% python3 -q
>>> import numpy as np
>>> np.set_printoptions(suppress=True, linewidth=200)
>>> E = np.loadtxt("w.csv", delimiter=",")
>>> E.round(1)
array([[0.5, 0. , 0. , 0. , 0.2, 0.2, 0. ],
       [0. , 0.5, 0. , 0. , 0.5, 0. , 0. ],
       [0. , 0. , 0.5, 0. , 0.5, 0. , 0. ],
       [0.2, 0. , 0. , 0.2, 0. , 0.2, 0.2],
       [0.5, 0. , 0. , 0. , 0.5, 0. , 0. ],
       [0. , 0. , 0.2, 0. , 0.2, 0.2, 0.2],
       [0.5, 0. , 0. , 0. , 0. , 0. , 0.5]])
>>> # rows sum to 1
>>> u, g = E[3], E[2]
>>> print(u @ g)
0.0
>>> p = (u @ g) / (u @ u) * u
>>> print(round(float(np.linalg.norm(u + g) ** 2 + np.linalg.norm(u - g) ** 2), 1))
1.5
>>> feats = np.load("layer14.npy")
>>> feats
array([[ 2,  2,  6],
       [ 1, -4,  3],
       [ 2, -1,  6],
       [-1,  4, -3],
       [ 5,  5, 15],
       [-3, -2, -9],
       [ 2,  0,  6],
       [ 0, -4,  0],
       [ 1, -5,  3]])
>>> # null space of dimension 1
>>> U, sv, Vt = np.linalg.svd(feats)
>>> sv.round(1) + 0
array([22.4,  9.8,  0. ])
>>> np.argmax(sv[:-1] / (sv[1:] + 1e-6)) + 1
np.int64(2)
>>> other = U[:, :2] @ np.diag(sv[:2]) @ Vt[:2]
>>> np.linalg.matrix_rank(feats, rtol=0.05)
np.int64(2)
>>> print(np.round(np.abs(feats - other).max(), 1))
0.0
>>> round(float(np.linalg.norm(feats - other) / np.linalg.norm(feats)), 1)
0.0
>>> other = feats / np.sqrt((feats ** 2).mean(axis=1, keepdims=True))
>>> print(np.round(feats - feats.mean(axis=1, keepdims=True), 1))
[[-1.3 -1.3  2.7]
 [ 1.  -4.   3. ]
 [-0.3 -3.3  3.7]
 [-1.   4.  -3. ]
 [-3.3 -3.3  6.7]
 [ 1.7  2.7 -4.3]
 [-0.7 -2.7  3.3]
 [ 1.3 -2.7  1.3]
 [ 1.3 -4.7  3.3]]
>>> np.linalg.matrix_rank(feats - feats.mean(axis=1, keepdims=True))
np.int64(2)
>>> other[5].round(1)
array([-0.5, -0.4, -1.6])
>>> np.round(np.linalg.norm(other, axis=1), 1)
array([1.7, 1.7, 1.7, 1.7, 1.7, 1.7, 1.7, 1.7, 1.7])
>>> [round(float(x), 1) for x in np.linalg.svd(feats, compute_uv=False)[:3]]
[22.4, 9.8, 0.0]
>>> np.linalg.cond(feats) > 100
np.True_
>>> vec = np.array([4, -4, -4])
>>> h = np.maximum(feats @ vec, 0)
>>> np.flatnonzero(h > 1e-9)
array([1, 5, 7, 8])
>>> np.round(np.tanh(feats @ vec), 1)
array([-1.,  1., -1., -1., -1.,  1., -1.,  1.,  1.])
>>> G = feats.T @ feats
>>> np.round(np.linalg.svd(feats, compute_uv=False) ** 2, 1) + 0
array([500.2,  96.8,   0. ])
>>> data = np.loadtxt("dump.csv", delimiter=",")
>>> data
array([[  4.5,   2.5,   0.6,  -0.5],
       [ -5. ,  -2.5,  -0.7,   0.8],
       [  5.6,   3.2,   0.9,  -0.7],
       [  8.1,   4.7,   1.3,  -1.3],
       [  8. ,   4.4,   1.1,  -1.1],
       [  3.9,   2.3,   0.5,  -0.4],
       [  7.1,   4.1,   0.8,  -0.9],
       [ -3.7,  -2. ,  -0.5,   0.5],
       [ -8.4,  -4.8,  -1.2,   1.2],
       [  2.7,   1.5,   0.3,  -0.3],
       [ -0.9,  -0.4,  -0.3,   0.1],
       [ -6.8,  -3.9,  -0.9,   0.9],
       [ -3.9,  -2.2,  -0.4,   0.5],
       [  0.7,   0.3,   0.1,  -0.2],
       [  7.4,   4.3,   1.2,  -1.1],
       [ -5.1,  -2.9,  -0.6,   0.8],
       [ 11.9,   6.9,   1.7,  -1.8],
       [-15. ,  -8.5,  -2.2,   2.2],
       [  5. ,   2.8,   0.7,  -0.6],
       [ -5.6,  -3.1,  -0.8,   0.8],
       [  3.9,   2.3,   0.5,  -0.5],
       [-16. ,  -9.1,  -2.4,   2.2],
       [  5.8,   3.4,   0.8,  -0.7],
       [ -4.6,  -2.4,  -0.5,   0.7],
       [  1.3,   0.8,   0.3,  -0.2],
       [ -8.5,  -5. ,  -1.2,   1.3],
       [-12.7,  -7.3,  -1.8,   1.7],
       [  4.6,   2.7,   0.8,  -0.7],
       [  1.4,   0.9,   0.1,  -0.2],
       [ 12.4,   6.9,   1.9,  -1.8],
       [  0.7,   0.4,   0. ,  -0.2],
       [ -2.9,  -1.6,  -0.5,   0.5],
       [ -3.3,  -1.8,  -0.4,   0.5],
       [ -5.3,  -2.9,  -0.7,   0.7],
       [ -8.5,  -4.7,  -1.2,   1.3]])
>>> D = np.linalg.norm(data[:, None] - data[None], axis=-1)
>>> np.linalg.matrix_rank(D ** 2)
np.int64(6)
>>> D[13].round(6).argsort(kind="stable")[:4]
array([13, 30, 24, 28])
>>> D.shape
(35, 35)
>>> D.mean(axis=1).argmax()
np.int64(21)
>>> np.unravel_index(D.round(6).argmax(), D.shape)
(np.int64(21), np.int64(29))
>>> D[:5, :5].round(1)
array([[ 0. , 10.9,  1.4,  4.4,  4.1],
       [10.9,  0. , 12.2, 15.2, 14.9],
       [ 1.4, 12.2,  0. ,  3. ,  2.7],
       [ 4.4, 15.2,  3. ,  0. ,  0.4],
       [ 4.1, 14.9,  2.7,  0.4,  0. ]])
>>> (D + 1e9 * np.eye(35)).round(6).argmin(axis=1)
array([27, 15, 22,  4,  3, 20, 14, 12, 34, 28, 13, 19,  7, 30,  6, 33, 29, 21, 27, 33,  5, 17,  2,  1, 28,  8, 17,  0, 24, 16, 13, 32,  7, 15,  8])
>>> G = np.cov(data, rowvar=False)
>>> np.round(np.polyfit(data[:, 0], data[:, 2], 1), 1) + 0
array([0.1, 0. ])
>>> print(np.round(np.corrcoef(data[:, 0], data[:, 2])[0, 1], 1))
1.0
>>> np.round(np.corrcoef(data.T), 1)
array([[ 1.,  1.,  1., -1.],
       [ 1.,  1.,  1., -1.],
       [ 1.,  1.,  1., -1.],
       [-1., -1., -1.,  1.]])
>>> print(np.round(np.linalg.eigvalsh(G)[::-1], 1) + 0)
[71.2  0.   0.   0. ]
>>> X = np.loadtxt("case18.csv", delimiter=",")
>>> X
array([[ 2.,  0.,  0.,  0.,  0.,  0.,  0.],
       [ 2.,  1.,  0.,  0.,  0.,  0.,  0.],
       [ 0.,  1.,  1.,  0.,  0.,  0.,  0.],
       [ 3., -1., -2., -2.,  0.,  0.,  0.],
       [ 3., -1., -2.,  1.,  0.,  0.,  0.],
       [-1.,  0., -3.,  3.,  3.,  1.,  0.],
       [ 2.,  1., -3.,  0., -1., -2., -3.]])
>>> # triangular
>>> round(np.linalg.norm(X, 2), 1)
np.float64(7.0)
>>> round(np.linalg.norm(X[2] - X[0]), 1)
np.float64(2.4)
>>> np.linalg.norm(X, axis=1).argmax()
np.int64(5)
>>> print(np.round(np.linalg.norm(X, axis=0), 1))
[5.6 2.2 5.2 3.7 3.2 2.2 3. ]
>>> round(float(np.linalg.norm(X[2], 1)), 1), round(float(np.linalg.norm(X[2], np.inf)), 1)
(2.0, 1.0)
>>> round(float(np.linalg.norm(X) ** 2 / np.linalg.norm(X, 2) ** 2), 1)
2.1
>>> m1 = np.load("x.npy")
>>> m1
array([[-0.9,  0.6, -3.5, -0.3],
       [ 0.6, -3.4, -0.6,  1.6],
       [-3.5, -0.6, -0.7, -1.1],
       [-0.3,  1.6, -1.1, -2. ]])
>>> def softmax(z):
...     e = np.exp(z - z.max(axis=-1, keepdims=True))
...     return e / e.sum(axis=-1, keepdims=True)
... 
>>> np.round(softmax(10 * m1[0]), 1) + 0
array([0., 1., 0., 0.])
>>> np.round(softmax(m1).sum(axis=1), 1)
array([1., 1., 1., 1.])
>>> scores = m1 @ m1.T / np.sqrt(4)
>>> np.round(softmax(scores), 1) + 0
array([[1. , 0. , 0. , 0. ],
       [0. , 1. , 0. , 0. ],
       [0. , 0. , 1. , 0. ],
       [0.2, 0. , 0.1, 0.7]])
>>> rng = np.random.default_rng(7962)
>>> lab = rng.permutation(4)
>>> lab
array([0, 2, 1, 3])
>>> other = m1[lab][:, lab]
>>> round(np.linalg.det(other), 1), round(float(np.linalg.det(m1[lab])), 1)
(np.float64(-57.7), 57.7)
>>> blk = np.stack([m1, -3 * m1, m1[::-1]])
>>> np.linalg.matrix_rank(blk)
array([4, 4, 4])
>>> blk.shape
(3, 4, 4)
>>> np.round(blk.sum(axis=0), 1)
array([[ 1.5,  0.4,  5.9, -1.4],
       [-4.7,  6.2,  0.5, -4.3],
       [ 7.6, -2.2,  0.8,  3.8],
       [-0.3, -2.6, -1.3,  3.7]])
>>> np.round(np.linalg.det(blk), 1)
array([  -57.7, -4673. ,   -57.7])
>>> print(np.round(np.linalg.svd(m1, compute_uv=False), 1))
[5. 4. 3. 1.]
>>> np.round(m1 - m1[0], 1)
array([[ 0. ,  0. ,  0. ,  0. ],
       [ 1.5, -4. ,  2.9,  1.9],
       [-2.6, -1.2,  2.8, -0.8],
       [ 0.6,  1. ,  2.4, -1.7]])
>>> np.abs(m1).max()
np.float64(3.5)
>>> np.unravel_index(np.abs(m1).argmax(), m1.shape)
(np.int64(0), np.int64(2))
>>> print(np.round(m1.sum(axis=0), 1))
[-4.1 -1.8 -5.9 -1.8]
>>> np.round(np.diff(m1, axis=0), 1)
array([[ 1.5, -4. ,  2.9,  1.9],
       [-4.1,  2.8, -0.1, -2.7],
       [ 3.2,  2.2, -0.4, -0.9]])
>>> print(m1.shape)
(4, 4)
>>> evals, vecs = np.linalg.eigh(m1)
>>> np.round(vecs.T @ vecs, 1) + 0
array([[1., 0., 0., 0.],
       [0., 1., 0., 0.],
       [0., 0., 1., 0.],
       [0., 0., 0., 1.]])
>>> evals.round(1)
array([-5., -4., -1.,  3.])
>>> print(np.round(np.abs(vecs[:, -1]), 1))
[0.7 0.2 0.7 0.2]
>>> print(np.round(vecs.T @ m1 @ vecs, 1) + 0)
[[-5.  0.  0.  0.]
 [ 0. -4.  0.  0.]
 [ 0.  0. -1.  0.]
 [ 0.  0.  0.  3.]]
>>> np.abs(vecs[:, -1]).round(6).argmax()
np.int64(2)
>>> np.round(np.linalg.eigvalsh(m1 + -3 * np.eye(4)), 1) + 0
array([-8., -7., -4.,  0.])
>>> (evals > 1e-8).sum(), (evals < -1e-8).sum()
(np.int64(1), np.int64(3))
>>> print(np.unique(evals.round(6) + 0, return_counts=True)[1])
[1 1 1 1]
>>> F = np.load("m.npy")
>>> F
array([[ 0,  3, -2,  5,  2],
       [-3,  0,  1,  3, -3],
       [ 2, -1,  0, -3, -2],
       [-5, -3,  3,  0,  0],
       [-2,  3,  2,  0,  0]])
>>> # skew-symmetric
>>> u, g = F[4], F[3]
>>> print(u @ u)
17
>>> p = (u @ g) / (u @ u) * u
>>> round(float(np.linalg.norm(u + g) ** 2 + np.linalg.norm(u - g) ** 2), 1)
120.0
>>> np.linalg.matrix_rank(np.outer(u, g))
np.int64(1)
>>> np.round(g - p, 1)
array([-4.2, -4.2,  2.2,  0. ,  0. ])
>>> p.round(1)
array([-0.8,  1.2,  0.8,  0. ,  0. ])
>>> (g - p) @ u
np.float64(0.0)
>>> round(float(np.linalg.det(F[::-1])), 1)
0.0
>>> np.round(np.linalg.eigvals(F), 1) + 0
array([0.+7.8j, 0.-7.8j, 0.+0.j , 0.+3.6j, 0.-3.6j])
>>> np.round(np.poly(F), 1) + 0
array([  1.,   0.,  74.,   0., 786.,   0.])
>>> np.einsum("ij,ji->", F, F)
np.int64(-148)
>>> round(float(np.abs(np.linalg.eigvals(F)).max()), 1)
7.8
>>> np.allclose(F @ F.T, F.T @ F)
True
>>> print(np.linalg.matrix_power(F, 2))
[[-42  -7  22  15  -5]
 [ -7 -28   9 -18  -8]
 [ 22   9 -18   7   7]
 [ 15 -18   7 -43  -7]
 [ -5  -8   7  -7 -17]]
>>> np.allclose(F, F.T)
False
>>> F @ F
array([[-42,  -7,  22,  15,  -5],
       [ -7, -28,   9, -18,  -8],
       [ 22,   9, -18,   7,   7],
       [ 15, -18,   7, -43,  -7],
       [ -5,  -8,   7,  -7, -17]])
>>> Z = data[[8, 7]].astype(float)
>>> for _ in range(6):
...     lab = np.linalg.norm(data[:, None] - Z, axis=-1).argmin(axis=1)
...     Z = np.array([data[lab == j].mean(axis=0) for j in range(2)])
... 
>>> lab
array([1, 0, 1, 1, 1, 1, 1, 0, 0, 1, 1, 0, 0, 1, 1, 0, 1, 0, 1, 0, 1, 0, 1, 0, 1, 0, 0, 1, 1, 1, 1, 0, 0, 0, 0])
>>> np.abs(Z[1] - Z[0]).argmax()
np.int64(0)
>>> np.bincount(lab)
array([16, 19])
